$ python3 -q
>>> import numpy as np
>>> from numpy import linalg as LA
>>> np.set_printoptions(precision=2, suppress=True, linewidth=200)
>>> def rnd(a):
...     return np.round(a, 2) + 0
... 
>>> E = np.load("test7.npy")
>>> print(E)
[[ 4  5  0 -2 -2 -1]
 [ 5 10  8 -3 -2  0]
 [ 0  8 -6 -2 -4  3]
 [-2 -3 -2 -2 -6  2]
 [-2 -2 -4 -6 -2  4]
 [-1  0  3  2  4 10]]
>>> print(rnd(np.sort(np.abs(LA.eigvals(E)))))
[ 1.94  4.1   6.88 11.61 13.29 16.52]
>>> print(np.allclose(E @ E.T, E.T @ E))
True
>>> print(np.allclose(E, E.T))
True
>>> print(rnd(np.abs(LA.eigvals(E)).max()))
16.52
>>> print(E @ E)
[[ 50  80  49  -9  -6 -26]
 [ 80 202  46 -38 -40   5]
 [ 49  46 129  22  40  -8]
 [ -9 -38  22  61  50 -12]
 [ -6 -40  40  50  80  10]
 [-26   5  -8 -12  10 130]]
>>> print(rnd(LA.det(E)))
139256.0
>>> w, V = LA.eigh(E)
>>> print(np.abs(V[:, -1]).round(6).argmax())
1
>>> print((w > 1e-8).sum(), (w < -1e-8).sum())
4 2
>>> print(rnd(w))
[-13.29  -6.88   1.94   4.1   11.61  16.52]
>>> print(rnd(V.T @ E @ V))
[[-13.29   0.     0.     0.     0.     0.  ]
 [  0.    -6.88   0.     0.     0.     0.  ]
 [  0.     0.     1.94   0.     0.     0.  ]
 [  0.     0.     0.     4.1    0.     0.  ]
 [  0.     0.     0.     0.    11.61   0.  ]
 [  0.     0.     0.     0.     0.    16.52]]
>>> print(rnd(V @ np.diag(w) @ V.T))
[[ 4.  5.  0. -2. -2. -1.]
 [ 5. 10.  8. -3. -2.  0.]
 [ 0.  8. -6. -2. -4.  3.]
 [-2. -3. -2. -2. -6.  2.]
 [-2. -2. -4. -6. -2.  4.]
 [-1.  0.  3.  2.  4. 10.]]
>>> print(rnd(np.abs(V[:, -1])))
[0.39 0.83 0.33 0.17 0.16 0.06]
